$ ipython --no-banner

In [1]: import numpy as np

In [2]: np.set_printoptions(precision=2, suppress=True, linewidth=120)

In [3]: m1 = np.load("dump.npy")

In [4]: print(m1)
[[0 0 0 0 1]
 [0 0 0 1 0]
 [0 0 0 0 0]
 [0 1 0 0 0]
 [1 0 0 0 0]]

In [5]: # 3 groups of indices that never mix

In [6]: print(np.sort(np.linalg.eigvals(m1).real))
[-1. -1.  0.  1.  1.]

In [7]: print(np.round(np.linalg.det(m1), 2))
0.0

In [8]: print((m1 != 0).astype(int))
[[0 0 0 0 1]
 [0 0 0 1 0]
 [0 0 0 0 0]
 [0 1 0 0 0]
 [1 0 0 0 0]]

In [9]: print(m1 @ m1)
[[1 0 0 0 0]
 [0 1 0 0 0]
 [0 0 0 0 0]
 [0 0 0 1 0]
 [0 0 0 0 1]]

In [10]: Uu, sig, vt = np.linalg.svd(m1)

In [11]: print(np.argmax(sig[:-1] / (sig[1:] + 1e-6)) + 1)
4

In [12]: print(sig)
[1. 1. 1. 1. 0.]

In [13]: A2 = Uu[:, :4] @ np.diag(sig[:4]) @ vt[:4]

In [14]: print(np.linalg.matrix_rank(m1, rtol=0.05))
4

In [15]: print(round(float(np.trace(np.linalg.pinv(m1) @ m1)), 2))
4.0

In [16]: print(np.linalg.lstsq(m1[:-1].T, m1[-1])[2])
3

In [17]: print(np.abs(np.diag(np.linalg.qr(m1)[1])) > 1e-9)
[ True  True False  True  True]

In [18]: print(np.allclose(m1[:-1].T @ np.linalg.lstsq(m1[:-1].T, m1[-1])[0], m1[-1]))
False

In [19]: print(np.trace(m1 @ m1 @ m1) // 6)
0

In [20]: low = np.diag(m1.sum(axis=1)) - m1

In [21]: print(np.linalg.matrix_rank(low))
2

In [22]: print(np.linalg.eigvalsh(low))
[0. 0. 0. 2. 2.]

In [23]: print(low)
[[ 1  0  0  0 -1]
 [ 0  1  0 -1  0]
 [ 0  0  0  0  0]
 [ 0 -1  0  1  0]
 [-1  0  0  0  1]]

In [24]: ev, evecs = np.linalg.eigh(m1)

In [25]: x0 = np.array([1, 0, -2, 0, 2])

In [26]: print(x0 @ m1 @ x0)
4

In [27]: print(np.linalg.eigvalsh(m1[1:, 1:]))
[-1.  0.  0.  1.]

In [28]: print(np.round(x0 @ m1 @ x0 / (x0 @ x0), 2), ev[0], ev[-1])
0.44 -1.0 1.0

In [29]: print(np.round(evecs * np.abs(ev) @ evecs.T, 2) + 0)
[[1. 0. 0. 0. 0.]
 [0. 1. 0. 0. 0.]
 [0. 0. 0. 0. 0.]
 [0. 0. 0. 1. 0.]
 [0. 0. 0. 0. 1.]]

In [30]: F = np.loadtxt("mat.csv", delimiter=",")

In [31]: print(F)
[[0. 3. 0. 0.]
 [7. 1. 0. 0.]
 [0. 0. 0. 3.]
 [0. 0. 7. 1.]]

In [32]: proj = np.triu(np.array([[0, 1, -2, 1, 2],
    ...:     [1, 1, -2, 2, -2],
    ...:     [-2, 1, 1, -1, 2],
    ...:     [1, 2, 1, 1, 2],
    ...:     [-1, 0, 0, 1, 2]]), 1) + np.eye(5)

In [33]: A2 = proj @ m1 @ np.linalg.inv(proj)

In [34]: print(np.round(np.linalg.det(A2), 2))
0.0

In [35]: print(proj @ m1 - m1 @ proj)
[[ 2.  1.  0.  1.  0.]
 [-2.  2.  0.  0. -2.]
 [ 2. -1.  0.  0.  0.]
 [ 2.  0.  2. -2.  2.]
 [ 0. -1.  2. -1. -2.]]

In [36]: print(np.linalg.matrix_rank(A2))
4

In [37]: J = np.load("case12.npy")

In [38]: print(J)
[[ 1  1  3 -2]
 [ 3 -3 -1 -1]
 [ 3 -3  3  1]
 [-1  2  3 -2]]

In [39]: x0 = np.array([-6, 6, -3, 3])

In [40]: a = np.maximum(J @ x0, 0)

In [41]: print(np.tanh(J @ x0))
[-1. -1. -1.  1.]

In [42]: print(np.maximum(J @ x0, 0) - np.maximum(-J @ x0, 0))
[-15 -36 -42   3]

In [43]: print(np.flatnonzero(a > 1e-9))
[3]

In [44]: print(J.T @ a)
[-3  6  9 -6]

In [45]: print(np.maximum(J @ (3 * x0), 0))
[0 0 0 9]

In [46]: print(J * (a > 1e-9)[:, None])
[[ 0  0  0  0]
 [ 0  0  0  0]
 [ 0  0  0  0]
 [-1  2  3 -2]]
